$ python3 -q
>>> import numpy as np
>>> import numpy.linalg as la
>>> np.set_printoptions(precision=3, suppress=True, linewidth=140, sign=" ")
>>> W0 = np.load("w.npy")
>>> W0
array([[ 0,  3,  2,  2,  3,  0,  0,  1],
       [ 0,  0,  2,  3,  3,  2,  1,  0],
       [ 0,  0,  0,  3,  1,  0,  1,  2],
       [ 0,  0,  0,  0,  1,  1,  0,  3],
       [ 0,  0,  0,  0,  0,  3,  3,  0],
       [ 0,  0,  0,  0,  0,  0,  0,  0],
       [ 0,  0,  0,  0,  0,  0,  0,  0],
       [ 0,  0,  0,  0,  0,  0,  0,  0]])
>>> # looks like rank 5
>>> [round(float(x), 3) for x in la.svd(W0, compute_uv=False)[:3]]
[7.563, 4.461, 3.36]
>>> print(la.cond(W0) > 100)
True
>>> mat = np.diag(20 * np.array([1, 1, -1, 1, -2, 1])) + np.array([[-1, -1, 1, 0, 2, 2],
...     [1, 1, 1, -1, -2, -3],
...     [-2, 0, -1, 0, 1, 0],
...     [-2, 3, 2, 0, 3, -2],
...     [-1, -3, -1, -3, -1, 0],
...     [2, -3, 2, 1, 1, 2]])
>>> mat
array([[ 19,  -1,   1,   0,   2,   2],
       [  1,  21,   1,  -1,  -2,  -3],
       [ -2,   0, -21,   0,   1,   0],
       [ -2,   3,   2,  20,   3,  -2],
       [ -1,  -3,  -1,  -3, -41,   0],
       [  2,  -3,   2,   1,   1,  22]])
>>> np.sort(np.abs(la.eigvals(mat)))
array([ 17.355,  19.506,  20.994,  21.554,  23.44 ,  40.86 ])
>>> np.round(np.abs(la.eigvals(mat)).max(), 3)
np.float64(40.86)
>>> print(np.allclose(mat @ mat.T, mat.T @ mat))
False
>>> la.matrix_power(mat, 2)
array([[ 360,  -52,   -1,   -3,  -39,   85],
       [  36,  452,   -5,  -38,   37, -125],
       [   3,   -1,  438,   -3,  -66,   -4],
       [ -86,  122,   -8,  386,  -73,  -97],
       [  27,   52,   52,   66, 1675,   13],
       [  72, -131,    2,   42,   -4,  495]])
>>> r0, r1 = mat[4], mat[2]
>>> r0 @ r0
np.int64(1701)
>>> r0 @ r1
np.int64(-18)
>>> p = (r0 @ r1) / (r0 @ r0) * r0
>>> p
array([ 0.011,  0.032,  0.011,  0.032,  0.434, -0.   ])
>>> round(float((r1 - p) @ r0), 3)
-0.0
>>> out = la.inv(mat)
>>> np.round(la.inv(out), 3) + 0
array([[ 19.,  -1.,   1.,   0.,   2.,   2.],
       [  1.,  21.,   1.,  -1.,  -2.,  -3.],
       [ -2.,   0., -21.,   0.,   1.,   0.],
       [ -2.,   3.,   2.,  20.,   3.,  -2.],
       [ -1.,  -3.,  -1.,  -3., -41.,   0.],
       [  2.,  -3.,   2.,   1.,   1.,  22.]])
>>> np.round(mat @ out, 3) + 0
array([[ 1.,  0.,  0.,  0.,  0.,  0.],
       [ 0.,  1.,  0.,  0.,  0.,  0.],
       [ 0.,  0.,  1.,  0.,  0.,  0.],
       [ 0.,  0.,  0.,  1.,  0.,  0.],
       [ 0.,  0.,  0.,  0.,  1.,  0.],
       [ 0.,  0.,  0.,  0.,  0.,  1.]])
>>> out = np.array([[1, 9], [9, 3], [9, 9], [4, 5], [8, 9], [1, 6]])
>>> np.einsum("ij->j", mat)
array([ 17,  17, -16,  17, -36,  19])
>>> mat @ out
array([[  37,  207],
       [ 176,   40],
       [-183, -198],
       [ 145,  124],
       [-377, -411],
       [  27,  173]])
>>> np.vstack([mat, out.T]).shape
(8, 6)
>>> print(la.matrix_rank(np.vstack([mat, out.T])))
6
>>> np.einsum("ik,kj->ij", mat, out)
array([[  37,  207],
       [ 176,   40],
       [-183, -198],
       [ 145,  124],
       [-377, -411],
       [  27,  173]])
>>> rng = np.random.default_rng(96379)
>>> z = rng.permutation(6)
>>> print(z)
[ 1  3  5  4  2  0]
>>> out = mat[z][:, z]
>>> print(np.sort(np.abs(la.eigvals(out))))
[ 17.355  19.506  20.994  21.554  23.44   40.86 ]
>>> np.diag(out)
array([ 21,  20,  22, -41, -21,  19])
>>> print(np.trace(out))
20
>>> M = np.load("data.npy")
>>> M
array([[ 0,  0,  0,  0,  0,  0,  1],
       [ 1,  0,  0,  0,  0,  0,  0],
       [ 0,  0,  1,  0,  0,  0,  0],
       [ 0,  0,  0,  0,  0,  1,  0],
       [ 0,  0,  0,  0,  1,  0,  0],
       [ 0,  1,  0,  0,  0,  0,  0],
       [ 0,  0,  0,  1,  0,  0,  0]])
>>> # row-stochastic, so 1 is an eigenvalue
>>> W1 = np.array([[1, 0, 2],
...     [1, -1, 3],
...     [1, -3, 1],
...     [3, -1, 2],
...     [-2, 2, 1],
...     [-3, 3, -1],
...     [2, 3, -3]])
>>> coef = np.array([3, 3, 2])
>>> H = np.maximum(M @ W1 + coef, 0)
>>> H
array([[ 5,  6,  0],
       [ 4,  3,  4],
       [ 4,  0,  3],
       [ 0,  6,  1],
       [ 1,  5,  3],
       [ 4,  2,  5],
       [ 6,  2,  4]])
>>> la.matrix_rank(H)
np.int64(3)
>>> (H > 0).astype(int)
array([[ 1,  1,  0],
       [ 1,  1,  1],
       [ 1,  0,  1],
       [ 0,  1,  1],
       [ 1,  1,  1],
       [ 1,  1,  1],
       [ 1,  1,  1]])
>>> C = np.array([[1, 2, -4], [-2, 2, -4], [-2, 5, 4]])
>>> print(H @ C)
[[ -7  22 -44]
 [-10  34 -12]
 [ -2  23  -4]
 [-14  17 -20]
 [-15  27 -12]
 [-10  37  -4]
 [ -6  36 -16]]
>>> F = np.load("block6.npy")
>>> F
array([[ 0.   , -1.001, -1.731],
       [ 1.715,  0.891, -0.515],
       [-1.029,  1.485, -0.859]])
>>> Q = F.astype(float).copy()
>>> for j in range(3):
...     Q[:, j] -= Q[:, :j] @ (Q[:, :j].T @ Q[:, j])
...     Q[:, j] /= la.norm(Q[:, j])
... 
>>> print(Q)
[[ 0.    -0.501 -0.866]
 [ 0.857  0.445 -0.258]
 [-0.514  0.742 -0.429]]
>>> out = np.array([[2, 3, 1], [3, 0, 2], [0, 3, 0]])
>>> np.einsum("ij->j", F)
array([ 0.686,  1.374, -3.105])
>>> np.einsum("ij,ij->i", F, F)
array([ 4.,  4.,  4.])
>>> F @ out
array([[-3.004, -5.194, -2.002],
       [ 6.102,  3.6  ,  3.497],
       [ 2.396, -5.663,  1.94 ]])
>>> print(np.einsum("ik,kj->ij", F, out))
[[-3.004 -5.194 -2.002]
 [ 6.102  3.6    3.497]
 [ 2.396 -5.663  1.94 ]]
>>> W1 = np.array([[2, 0, 3, 1], [0, 2, 2, 0], [1, 1, 3, 0]])
>>> coef = np.array([7, -4, 4, 2])
>>> H = np.maximum(F @ W1 + coef, 0)
>>> la.matrix_rank(H)
np.int64(3)
>>> (H > 0).mean(axis=0)
array([ 1.   ,  0.   ,  0.667,  1.   ])
>>> C = np.array([[5, 1], [4, 5], [2, 4], [5, 2]])
>>> (H @ C).round(6).argmax(axis=1)
array([ 0,  0,  0])
>>> print(W1 @ C)
[[ 21  16]
 [ 12  18]
 [ 15  18]]
>>> z = rng.permutation(3)
>>> z
array([ 1,  0,  2])
>>> out = F[z][:, z]
>>> np.allclose(out, F)
False
>>> np.sort(np.abs(la.eigvals(out)))
array([ 2.,  2.,  2.])
>>> np.round(F.T @ F, 3) + 0
array([[ 4.,  0.,  0.],
       [ 0.,  4.,  0.],
       [ 0.,  0.,  4.]])
>>> la.pinv(F)
array([[ 0.   ,  0.429, -0.257],
       [-0.25 ,  0.223,  0.371],
       [-0.433, -0.129, -0.215]])
>>> round(F[:, 0] @ F[:, 1], 3)
np.float64(-0.0)
>>> la.norm(F, axis=0)
array([ 2.,  2.,  2.])
>>> E = np.array([[1, -1, 1, -1, 1, -1, 1, -1],
...     [1, -1, -1, 1, -1, 1, 1, -1],
...     [1, -1, 1, -1, -1, 1, -1, 1]])
>>> E.reshape(-1, 2)
array([[ 1, -1],
       [ 1, -1],
       [ 1, -1],
       [ 1, -1],
       [ 1, -1],
       [-1,  1],
       [-1,  1],
       [ 1, -1],
       [ 1, -1],
       [ 1, -1],
       [-1,  1],
       [-1,  1]])
>>> E.ravel(order="F")
array([ 1,  1,  1, -1, -1, -1,  1, -1,  1, -1,  1, -1,  1, -1, -1, -1,  1,  1,  1,  1, -1, -1, -1,  1])
>>> t3 = E.reshape(3, 2, -1)
>>> print(t3.shape)
(3, 2, 4)
>>> t3.transpose(1, 0, 2)
array([[[ 1, -1,  1, -1],
        [ 1, -1, -1,  1],
        [ 1, -1,  1, -1]],

       [[ 1, -1,  1, -1],
        [-1,  1,  1, -1],
        [-1,  1, -1,  1]]])
>>> np.einsum("ihd,ihd->ih", t3, t3)
array([[ 4,  4],
       [ 4,  4],
       [ 4,  4]])
>>> x0 = np.array([1, -2, -5, 4, 0, 6, 8, 5])
>>> print(E @ x0)
[-9 21 -3]
>>> E @ np.ones(8)
array([ 0.,  0.,  0.])
>>> print(np.einsum("ij,j->i", E, x0))
[-9 21 -3]
>>> la.norm(E @ x0) <= la.norm(E, 2) * la.norm(x0) + 1e-9
np.True_
>>> (E * x0).sum(axis=1)
array([-9, 21, -3])
>>> K = np.loadtxt("a.csv", delimiter=",")
>>> K
array([[ -4.241, -26.495,  -4.062,  12.035,  35.862,   3.677, -11.404,  -9.866, -37.949],
       [ -6.689,  22.002,  19.799,  -6.031,   9.289,   7.439,   5.72 ,  50.007,   0.639],
       [  7.755, -17.928, -19.962,   3.896, -15.976,  -8.422,  -3.422, -50.351,   5.884],
       [  9.212,  31.157,  -2.089, -16.26 , -58.975,  -8.897,  16.203,  -5.111,  58.23 ],
       [ -8.527,  42.394,  29.822, -13.931,  -3.901,   7.598,  14.054,  75.242,  18.807],
       [  3.784, -44.051, -23.822,  15.694,  19.811,  -4.211, -16.031, -59.77 , -32.137],
       [ -5.315, -34.953,  -6.489,  16.295,  47.065,   5.649, -16.058, -14.86 , -50.464],
       [  7.073,   8.003,  -8.715,  -5.914, -33.532,  -6.693,   6.415, -19.964,  29.273],
       [  0.312, -19.671,  -8.194,   8.283,  15.693,   0.17 ,  -7.659, -19.863, -20.006],
       [  0.822, -45.712, -19.921,  17.556,  33.007,  -0.958, -18.021, -50.037, -43.238]])
>>> left, sv, VT = la.svd(K, full_matrices=False)
>>> print(np.abs(VT[0]))
[ 0.006  0.494  0.21   0.195  0.367  0.007  0.194  0.525  0.475]
>>> round(np.sqrt((sv ** 2).sum()), 3), round(float(la.norm(K)), 3)
(np.float64(238.227), 238.227)
>>> print(np.round(left.T @ left, 3) + 0)
[[ 1.  0.  0.  0.  0.  0.  0.  0.  0.]
 [ 0.  1.  0.  0.  0.  0.  0.  0.  0.]
 [ 0.  0.  1.  0.  0.  0.  0.  0.  0.]
 [ 0.  0.  0.  1.  0.  0.  0.  0.  0.]
 [ 0.  0.  0.  0.  1.  0.  0.  0.  0.]
 [ 0.  0.  0.  0.  0.  1.  0.  0.  0.]
 [ 0.  0.  0.  0.  0.  0.  1.  0.  0.]
 [ 0.  0.  0.  0.  0.  0.  0.  1.  0.]
 [ 0.  0.  0.  0.  0.  0.  0.  0.  1.]]
>>> (sv > 1e-8).sum()
np.int64(9)
>>> sv
array([ 201.835,  126.528,    1.503,    1.279,    0.7  ,    0.577,    0.457,    0.313,    0.044])
